In [1]: import numpy as np

In [2]: import numpy.linalg as la

In [3]: np.set_printoptions(precision=2, suppress=True, linewidth=120)

In [4]: def tidy(a):
   ...:     return np.round(a, 2) + 0
   ...: 

In [5]: rng = np.random.default_rng(49162)

In [6]: W0 = rng.normal(size=(19, 3))

In [7]: W0 = 10 * W0 / la.norm(W0, axis=1, keepdims=True)

In [8]: tidy(W0)
Out[8]: 
array([[-1.24, -0.33, -9.92],
       [ 5.63,  8.26, -0.24],
       [-7.41, -3.54, -5.71],
       [-4.75,  6.44,  6.  ],
       [-0.4 , -5.3 ,  8.47],
       [-0.97,  8.49,  5.2 ],
       [-6.54,  7.56,  0.03],
       [ 7.81, -4.55,  4.28],
       [ 6.85,  6.28,  3.7 ],
       [ 1.58, -2.27,  9.61],
       [-0.53, -7.28, -6.83],
       [ 6.37,  4.61,  6.18],
       [-5.49, -7.54, -3.6 ],
       [-5.95,  3.84,  7.07],
       [-3.76, -4.31,  8.2 ],
       [-9.74,  0.83, -2.12],
       [ 1.28,  6.19, -7.75],
       [ 4.41,  7.31, -5.21],
       [ 0.59,  2.05, -9.77]])

In [9]: cen = (W0 - W0.mean(axis=0)) / W0.std(axis=0)

In [10]: tidy(cen.std(axis=0))
Out[10]: array([1., 1., 1.])

In [11]: c = la.lstsq(np.delete(cen, 0, axis=1), cen[:, 0])[0]

In [12]: tidy(c)
Out[12]: array([0.2, 0.1])

In [13]: tidy(1 - np.var(cen[:, 0] - np.delete(cen, 0, axis=1) @ c))
Out[13]: np.float64(0.05)

In [14]: np.abs(c).argmax()
Out[14]: np.int64(0)

In [15]: Q, evecs = la.qr(W0[:, :2])[0], la.qr(W0[:, 2:])[0]

In [16]: sig = la.svd(Q.T @ evecs, compute_uv=False)

In [17]: (sig > 0.9).sum()
Out[17]: np.int64(0)

In [18]: tidy(sig)
Out[18]: array([0.1])

In [19]: tidy(np.degrees(np.arccos(sig.clip(0, 1))))
Out[19]: array([84.12])

In [20]: vec = np.array([3, 3, 3])

In [21]: y = W0 @ vec

In [22]: tidy(la.lstsq(W0, y)[0])
Out[22]: array([3., 3., 3.])

In [23]: y = y + 0.02 * rng.normal(size=19)

In [24]: tidy(y)
Out[24]: 
array([-34.46,  40.98, -49.97,  23.04,   8.3 ,  38.16,   3.18,  22.63,  50.5 ,  26.77, -43.95,  51.5 , -49.9 ,  14.84,
         0.38, -33.09,  -0.89,  19.5 , -21.37])

In [25]: c, *_ = la.lstsq(W0, y)

In [26]: tidy(W0.T @ (y - W0 @ c))
Out[26]: array([0., 0., 0.])

In [27]: tidy(la.norm(y - W0 @ c))
Out[27]: np.float64(0.07)

In [28]: [round(float(la.norm(la.solve(W0.T @ W0 + lam * np.eye(3), W0.T @ y))), 2) for lam in (0, 1, 10, 100)]
Out[28]: [5.2, 5.19, 5.13, 4.58]
